% python3 -q
>>> import numpy as np
>>> import numpy.linalg as la
>>> np.set_printoptions(precision=3, suppress=True, linewidth=160, sign=" ")
>>> O, _ = la.qr(np.array([[1.3, 0.7, 1.7, 1.9],
...     [-0.1, -0.6, -0.1, 0.1],
...     [0.1, -0.5, -0.3, 0.8],
...     [-0.1, -1.0, -0.1, 0.0],
...     [-2.4, -0.2, -0.5, 1.0]]))
>>> A = O @ O.T
>>> print(A.round(3) + 0)
[[ 1.    -0.002  0.     0.001  0.   ]
 [-0.002  0.234  0.079  0.416  0.017]
 [ 0.     0.079  0.992 -0.043 -0.002]
 [ 0.001  0.416 -0.043  0.774 -0.009]
 [ 0.     0.017 -0.002 -0.009  1.   ]]
>>> print(np.round(la.eigvals(A), 3) + 0)
[ 0.  1.  1.  1.  1.]
>>> print(round(float(la.det(A[::-1])), 3))
-0.0
>>> print(np.round(la.eigvals(A).sum().real, 3))
4.0
>>> print(round(np.einsum("ij,ji->", A, A), 3))
4.0
>>> print(round(float(la.det(2 * A)), 3), round(la.det(A), 3))
-0.0 -0.0
>>> F = np.load("m.npy")
>>> print(F)
[[-1.92   0.604  4.211  1.939]
 [-7.743 -2.905  9.248  1.315]
 [-5.693 -2.191  7.619  1.955]
 [-6.957 -2.266 10.037  3.427]
 [-4.511 -0.818  7.842  3.528]
 [-4.008 -1.665  3.852  0.14 ]]
>>> proj = F @ la.solve(F.T @ F, F.T)
>>> print(np.round(la.eigvalsh(proj), 3) + 0)
[ 0.  0.  1.  1.  1.  1.]
>>> x0 = np.array([0, 3, 0, 3])
>>> rhs = F @ x0
>>> print(np.round(la.lstsq(F, rhs)[0], 3) + 0)
[ 0.  3.  0.  3.]
>>> print(rhs)
[ 7.629 -4.77  -0.708  3.483  8.13  -4.575]
>>> print(np.round(la.solve(F.T @ F, F.T @ rhs), 3) + 0)
[ 0.  3.  0.  3.]
>>> rng = np.random.default_rng(1728)
>>> rhs = rhs + 0.1 * rng.normal(size=6)
>>> print(rhs)
[ 7.637 -4.875 -0.762  3.244  8.118 -4.589]
>>> coef, *_ = la.lstsq(F, rhs)
>>> print(np.round(F.T @ (rhs - F @ coef), 3) + 0)
[ 0.  0.  0.  0.]
>>> print(np.round(la.norm(rhs - F @ coef), 3))
0.14
>>> u = np.array([1, 0, -1])
>>> print(np.cross(F[4, :3], F[1, :3]))
[ 15.216 -19.003   6.771]
>>> print(np.array([np.convolve(row, u, "same") for row in F]))
[[  0.604   6.131   1.335  -4.211]
 [ -2.905  16.991   4.22   -9.248]
 [ -2.191  13.312   4.146  -7.619]
 [ -2.266  16.994   5.693 -10.037]
 [ -0.818  12.353   4.346  -7.842]
 [ -1.665   7.86    1.805  -3.852]]
>>> print(np.polyval(u, F[4]))
[19.349 -0.331 60.497 11.447]
